% python3 -q
>>> import numpy as np
>>> np.set_printoptions(suppress=True, linewidth=100)
>>> def rnd(a):
...     return np.round(a, 2) + 0
... 
>>> K = np.load("test17.npy")
>>> K
array([[ 1.,  5.,  0.,  0.,  0.,  0.,  0.,  0.,  0.,  0.,  0.,  0.],
       [ 5.,  3.,  5.,  0.,  0.,  0.,  0.,  0.,  0.,  0.,  0.,  0.],
       [ 0.,  5., -3.,  5.,  0.,  0.,  0.,  0.,  0.,  0.,  0.,  0.],
       [ 0.,  0.,  5.,  1.,  5.,  0.,  0.,  0.,  0.,  0.,  0.,  0.],
       [ 0.,  0.,  0.,  5., -2.,  5.,  0.,  0.,  0.,  0.,  0.,  0.],
       [ 0.,  0.,  0.,  0.,  5., -3.,  5.,  0.,  0.,  0.,  0.,  0.],
       [ 0.,  0.,  0.,  0.,  0.,  5.,  2.,  5.,  0.,  0.,  0.,  0.],
       [ 0.,  0.,  0.,  0.,  0.,  0.,  5., -3.,  5.,  0.,  0.,  0.],
       [ 0.,  0.,  0.,  0.,  0.,  0.,  0.,  5., -1.,  5.,  0.,  0.],
       [ 0.,  0.,  0.,  0.,  0.,  0.,  0.,  0.,  5., -1.,  5.,  0.],
       [ 0.,  0.,  0.,  0.,  0.,  0.,  0.,  0.,  0.,  5.,  1.,  5.],
       [ 0.,  0.,  0.,  0.,  0.,  0.,  0.,  0.,  0.,  0.,  5.,  3.]])
>>> Y = np.array([[0, 0, 1],
...     [1, 1, 0],
...     [2, 0, 1],
...     [1, 0, 1],
...     [2, 0, 1],
...     [2, 0, 1],
...     [0, 1, 0],
...     [1, 2, 2],
...     [2, 2, 2],
...     [2, 2, 1],
...     [0, 1, 2],
...     [2, 2, 1]])
>>> np.einsum("ij->j", K)
array([ 6., 13.,  7., 11.,  8.,  7., 12.,  7.,  9.,  9., 11.,  8.])
>>> print(np.einsum("ik,kj->ij", K, Y))
[[ 5.  5.  1.]
 [13.  3. 10.]
 [ 4.  5.  2.]
 [21.  0. 11.]
 [11.  0.  8.]
 [ 4.  5.  2.]
 [15. 12. 15.]
 [ 7.  9.  4.]
 [13. 18. 13.]
 [ 8. 13. 19.]
 [20. 21. 12.]
 [ 6. 11. 13.]]
>>> K @ Y
array([[ 5.,  5.,  1.],
       [13.,  3., 10.],
       [ 4.,  5.,  2.],
       [21.,  0., 11.],
       [11.,  0.,  8.],
       [ 4.,  5.,  2.],
       [15., 12., 15.],
       [ 7.,  9.,  4.],
       [13., 18., 13.],
       [ 8., 13., 19.],
       [20., 21., 12.],
       [ 6., 11., 13.]])
>>> np.linalg.matrix_rank(K @ Y)
np.int64(3)
>>> np.vstack([K, Y.T]).shape
(15, 12)
>>> print(np.einsum("ik,kj->ji", K, Y))
[[ 5. 13.  4. 21. 11.  4. 15.  7. 13.  8. 20.  6.]
 [ 5.  3.  5.  0.  0.  5. 12.  9. 18. 13. 21. 11.]
 [ 1. 10.  2. 11.  8.  2. 15.  4. 13. 19. 12. 13.]]
>>> K @ K
array([[ 26.,  20.,  25.,   0.,   0.,   0.,   0.,   0.,   0.,   0.,   0.,   0.],
       [ 20.,  59.,   0.,  25.,   0.,   0.,   0.,   0.,   0.,   0.,   0.,   0.],
       [ 25.,   0.,  59., -10.,  25.,   0.,   0.,   0.,   0.,   0.,   0.,   0.],
       [  0.,  25., -10.,  51.,  -5.,  25.,   0.,   0.,   0.,   0.,   0.,   0.],
       [  0.,   0.,  25.,  -5.,  54., -25.,  25.,   0.,   0.,   0.,   0.,   0.],
       [  0.,   0.,   0.,  25., -25.,  59.,  -5.,  25.,   0.,   0.,   0.,   0.],
       [  0.,   0.,   0.,   0.,  25.,  -5.,  54.,  -5.,  25.,   0.,   0.,   0.],
       [  0.,   0.,   0.,   0.,   0.,  25.,  -5.,  59., -20.,  25.,   0.,   0.],
       [  0.,   0.,   0.,   0.,   0.,   0.,  25., -20.,  51., -10.,  25.,   0.],
       [  0.,   0.,   0.,   0.,   0.,   0.,   0.,  25., -10.,  51.,   0.,  25.],
       [  0.,   0.,   0.,   0.,   0.,   0.,   0.,   0.,  25.,   0.,  51.,  20.],
       [  0.,   0.,   0.,   0.,   0.,   0.,   0.,   0.,   0.,  25.,  20.,  34.]])
>>> np.trace(K)
np.float64(-2.0)
>>> np.allclose(K @ K.T, K.T @ K)
True
>>> np.allclose(K, K.T)
True
>>> F = np.load("case1.npy")
>>> rnd(F)
array([[ 1.27,  0.31, -2.01,  0.78, -1.84,  1.35, -2.17, -1.82,  2.33],
       [-2.52,  1.63,  1.95,  1.43,  1.66,  0.75,  2.25, -0.55,  1.21],
       [-2.33,  1.81,  1.53,  1.73,  1.27,  1.16,  1.79, -1.07,  1.91],
       [-2.55,  1.48,  2.14,  1.22,  1.84,  0.5 ,  2.43, -0.24,  0.79],
       [ 0.3 , -1.35,  0.82, -1.7 ,  0.83, -1.85,  0.81,  2.21, -3.15],
       [-1.6 ,  1.83,  0.52,  1.97,  0.35,  1.7 ,  0.69, -1.83,  2.85],
       [-2.37,  0.9 ,  2.41,  0.5 ,  2.13, -0.26,  2.69,  0.66, -0.51],
       [-0.18,  1.29, -0.92,  1.65, -0.92,  1.84, -0.92, -2.21,  3.13],
       [ 1.65, -0.03, -2.22,  0.44, -2.01,  1.09, -2.43, -1.56,  1.9 ],
       [ 1.87, -1.87, -0.84, -1.94, -0.64, -1.57, -1.05,  1.64, -2.63],
       [-2.  ,  1.88,  1.02,  1.91,  0.8 ,  1.48,  1.25, -1.51,  2.47],
       [-1.54,  1.82,  0.45,  1.97,  0.29,  1.72,  0.61, -1.86,  2.89],
       [-1.28, -0.3 ,  2.02, -0.77,  1.85, -1.34,  2.19,  1.81, -2.31],
       [-2.55,  1.51,  2.1 ,  1.27,  1.81,  0.55,  2.4 , -0.3 ,  0.87],
       [-0.01,  1.19, -1.07,  1.58, -1.05,  1.81, -1.09, -2.2 ,  3.09],
       [-0.18,  1.28, -0.92,  1.65, -0.92,  1.84, -0.93, -2.21,  3.13],
       [-2.45,  1.73,  1.76,  1.59,  1.48,  0.96,  2.04, -0.81,  1.57],
       [-2.23,  1.85,  1.36,  1.8 ,  1.11,  1.28,  1.61, -1.24,  2.13],
       [ 1.17, -1.72, -0.03, -1.94,  0.09, -1.82, -0.15,  2.04, -3.07],
       [ 2.54, -1.31, -2.27, -1.  , -1.97, -0.24, -2.57, -0.07, -0.35],
       [ 1.87, -1.87, -0.85, -1.94, -0.65, -1.56, -1.06,  1.63, -2.62],
       [-1.7 ,  0.08,  2.24, -0.39,  2.03, -1.05,  2.46,  1.52, -1.83]])
>>> np.unique(F.round(6), axis=0).shape
(22, 9)
>>> np.linalg.lstsq(F[:-1].T, F[-1])[2]
np.int32(2)
>>> rnd(np.trace(np.linalg.pinv(F) @ F))
np.float64(2.0)
>>> np.allclose(F[:-1].T @ np.linalg.lstsq(F[:-1].T, F[-1])[0], F[-1])
True
>>> U, sigma, Vt = np.linalg.svd(F)
>>> vecs = Vt[:(sigma > 1e-8).sum()]
>>> rng = np.random.default_rng(48915)
>>> x0 = F[3] + 5 * F[13] + rng.integers(2) * np.eye(9)[1]
>>> rnd(x0)
array([-15.31,   9.05,  12.65,   7.55,  10.87,   3.24,  14.44,  -1.74,   5.15])
>>> np.allclose(vecs.T @ vecs @ x0, x0)
True
>>> print(np.linalg.matrix_rank(np.vstack([F, x0])))
2
>>> rnd(np.diag(vecs.T @ vecs))
array([0.26, 0.14, 0.23, 0.16, 0.18, 0.14, 0.29, 0.19, 0.4 ])
>>> rnd(np.linalg.norm(x0 - vecs.T @ vecs @ x0))
np.float64(0.0)
>>> x0 = np.array([1, 0, 0, -1, 0, -2, 2, -1, 2])
>>> h = np.maximum(F @ x0, 0)
>>> np.flatnonzero(h > 1e-9)
array([ 1,  2,  3,  5,  6,  7, 10, 11, 12, 13, 14, 15, 16, 17, 21])
>>> rnd(F.T @ h)
array([-44.58,  36.6 ,  27.52,  35.61,  22.51,  25.1 ,  32.52, -24.1 ,  41.66])
>>> rnd(np.tanh(F @ x0))
array([-0.09,  0.97,  0.97,  0.96, -0.83,  0.96,  0.88,  0.8 , -0.44, -0.97,  0.97,  0.96,  0.11,
        0.96,  0.75,  0.8 ,  0.97,  0.97, -0.94, -0.94, -0.97,  0.48])
>>> cen = F - F.mean(axis=0)
>>> vecs = np.linalg.svd(cen)[2][:2]
>>> Y = cen - cen @ vecs.T @ vecs
>>> rnd((cen @ vecs.T).std(axis=0))
array([3.59, 3.14])
>>> np.linalg.norm(Y, axis=1).round(6).argmax()
np.int64(0)
>>> rnd(Y.std(axis=0))
array([0., 0., 0., 0., 0., 0., 0., 0., 0.])
>>> rnd(np.linalg.norm(Y) / np.linalg.norm(cen))
np.float64(0.0)
>>> E = np.load("arr.npy")
>>> E
array([[-0.2,  0.2,  0.4,  1.5, -1. ,  1.2,  0.5, -1.7, -0.9, -0.3],
       [ 1.3, -0.9,  0.2,  0.2, -1. ,  0.4, -0.8,  1.2,  0.8,  0.7],
       [-2.4,  0.7,  0.2,  1.7, -0.8, -1.7, -0.9, -0.5,  0.5, -1.4],
       [ 0.9,  1. , -0.3, -1.2, -1.6,  1.6, -0.3, -0.2,  1. , -0.7],
       [-1.8,  1.5, -1.5,  1.7, -2.7, -0.8,  0.3, -0.2,  2. , -1.3],
       [ 0.4, -0.9, -1. , -1.2,  1.1,  0.6, -0.8, -0.8, -0.9, -0.7]])
>>> f = np.array([-5, -3, 3])
>>> rnd(np.convolve(E[1], f))
array([ -6.5,   0.6,   5.6,  -4.3,   5. ,   1.6,  -0.2,  -2.4, -10. ,  -2.3,   0.3,   2.1])
>>> rnd(np.cross(E[1, :3], E[5, :3]))
array([ 1.08,  1.38, -0.81])
>>> x0 = np.array([3, 0, 2, 0, 3, 1, 3, 0, 2, 3])
>>> h = np.maximum(E @ x0, 0)
>>> rnd(np.tanh(E @ x0))
array([-0.99,  1.  , -1.  , -0.97, -1.  , -1.  ])
>>> rnd(h)
array([0., 3., 0., 0., 0., 0.])
>>> print(np.flatnonzero(h > 1e-9))
[1]
>>> E * (h > 1e-9)[:, None]
array([[-0. ,  0. ,  0. ,  0. , -0. ,  0. ,  0. , -0. , -0. , -0. ],
       [ 1.3, -0.9,  0.2,  0.2, -1. ,  0.4, -0.8,  1.2,  0.8,  0.7],
       [-0. ,  0. ,  0. ,  0. , -0. , -0. , -0. , -0. ,  0. , -0. ],
       [ 0. ,  0. , -0. , -0. , -0. ,  0. , -0. , -0. ,  0. , -0. ],
       [-0. ,  0. , -0. ,  0. , -0. , -0. ,  0. , -0. ,  0. , -0. ],
       [ 0. , -0. , -0. , -0. ,  0. ,  0. , -0. , -0. , -0. , -0. ]])
>>> np.maximum(E @ (3 * x0), 0)
array([0., 9., 0., 0., 0., 0.])
>>> m1 = np.load("out7.npy")
>>> print(rnd(m1))
[[0.4  0.   0.   0.2  0.2  0.   0.2  0.   0.  ]
 [0.   0.5  0.   0.5  0.   0.   0.   0.   0.  ]
 [0.2  0.   0.2  0.   0.   0.2  0.   0.2  0.2 ]
 [0.   0.   0.25 0.25 0.25 0.   0.   0.   0.25]
 [0.   0.25 0.25 0.   0.25 0.   0.   0.25 0.  ]
 [0.25 0.25 0.   0.   0.   0.25 0.   0.25 0.  ]
 [0.   0.   0.33 0.   0.   0.   0.33 0.33 0.  ]
 [0.33 0.33 0.   0.   0.   0.   0.   0.33 0.  ]
 [0.2  0.   0.   0.2  0.   0.2  0.   0.   0.4 ]]
>>> Y = m1 / np.linalg.norm(m1, axis=1, keepdims=True)
>>> gram = Y @ Y.T
>>> print(rnd(np.linalg.norm(Y, axis=1)))
[1. 1. 1. 1. 1. 1. 1. 1. 1.]
>>> np.degrees(np.arccos(np.clip(gram[7, 3], -1, 1)))
np.float64(90.0)
>>> (np.abs(gram) > 0.9).astype(int)
array([[1, 0, 0, 0, 0, 0, 0, 0, 0],
       [0, 1, 0, 0, 0, 0, 0, 0, 0],
       [0, 0, 1, 0, 0, 0, 0, 0, 0],
       [0, 0, 0, 1, 0, 0, 0, 0, 0],
       [0, 0, 0, 0, 1, 0, 0, 0, 0],
       [0, 0, 0, 0, 0, 1, 0, 0, 0],
       [0, 0, 0, 0, 0, 0, 1, 0, 0],
       [0, 0, 0, 0, 0, 0, 0, 1, 0],
       [0, 0, 0, 0, 0, 0, 0, 0, 1]])
>>> rnd(gram[7])
array([0.44, 0.41, 0.52, 0.  , 0.58, 0.87, 0.33, 1.  , 0.22])
>>> (gram - 2 * np.eye(9)).round(6).argmax(axis=1)
array([7, 7, 8, 8, 6, 7, 4, 5, 2])
>>> rnd(gram)
array([[1.  , 0.27, 0.34, 0.38, 0.19, 0.38, 0.22, 0.44, 0.43],
       [0.27, 1.  , 0.  , 0.35, 0.35, 0.35, 0.  , 0.41, 0.27],
       [0.34, 0.  , 1.  , 0.45, 0.45, 0.67, 0.52, 0.52, 0.68],
       [0.38, 0.35, 0.45, 1.  , 0.5 , 0.  , 0.29, 0.  , 0.57],
       [0.19, 0.35, 0.45, 0.5 , 1.  , 0.5 , 0.58, 0.58, 0.  ],
       [0.38, 0.35, 0.67, 0.  , 0.5 , 1.  , 0.29, 0.87, 0.38],
       [0.22, 0.  , 0.52, 0.29, 0.58, 0.29, 1.  , 0.33, 0.  ],
       [0.44, 0.41, 0.52, 0.  , 0.58, 0.87, 0.33, 1.  , 0.22],
       [0.43, 0.27, 0.68, 0.57, 0.  , 0.38, 0.  , 0.22, 1.  ]])
>>> np.argwhere(np.triu(np.abs(gram) > 0.95, 1))
array([], shape=(0, 2), dtype=int64)
>>> x0 = np.array([0, 1, 8, 6, 6, 1, 0, 4, 9])
>>> rhs = m1 @ x0
>>> b, lr = np.zeros(9), 1 / np.linalg.norm(m1, 2) ** 2
>>> for i in range(4):
...     b -= lr * m1.T @ (m1 @ b - rhs)
...     if i % 1 == 0: print(i, round(np.linalg.norm(m1 @ b - rhs), 2))
... 
0 4.57
1 3.12
2 2.18
3 1.56
>>> rnd(np.linalg.cond(m1))
np.float64(47.61)
>>> rnd(b)
array([1.45, 1.63, 7.32, 5.68, 4.78, 2.  , 1.55, 3.1 , 6.99])
>>> Y = m1 / np.sqrt((m1 ** 2).mean(axis=1, keepdims=True))
>>> np.linalg.matrix_rank(Y) == np.linalg.matrix_rank(m1)
np.True_
>>> f = np.array([1, -1, -1, 1, 5, -5, -3, -1, -5])
>>> Y = m1 + np.outer(f, np.eye(9)[8])
>>> np.linalg.matrix_rank(Y - m1)
np.int64(1)
>>> print(rnd(Y))
[[ 0.4   0.    0.    0.2   0.2   0.    0.2   0.    1.  ]
 [ 0.    0.5   0.    0.5   0.    0.    0.    0.   -1.  ]
 [ 0.2   0.    0.2   0.    0.    0.2   0.    0.2  -0.8 ]
 [ 0.    0.    0.25  0.25  0.25  0.    0.    0.    1.25]
 [ 0.    0.25  0.25  0.    0.25  0.    0.    0.25  5.  ]
 [ 0.25  0.25  0.    0.    0.    0.25  0.    0.25 -5.  ]
 [ 0.    0.    0.33  0.    0.    0.    0.33  0.33 -3.  ]
 [ 0.33  0.33  0.    0.    0.    0.    0.    0.33 -1.  ]
 [ 0.2   0.    0.    0.2   0.    0.2   0.    0.   -4.6 ]]
>>> rnd(np.linalg.det(Y) / np.linalg.det(m1)), rnd(1 + np.linalg.solve(m1, f)[8])
(np.float64(12.0), np.float64(12.0))
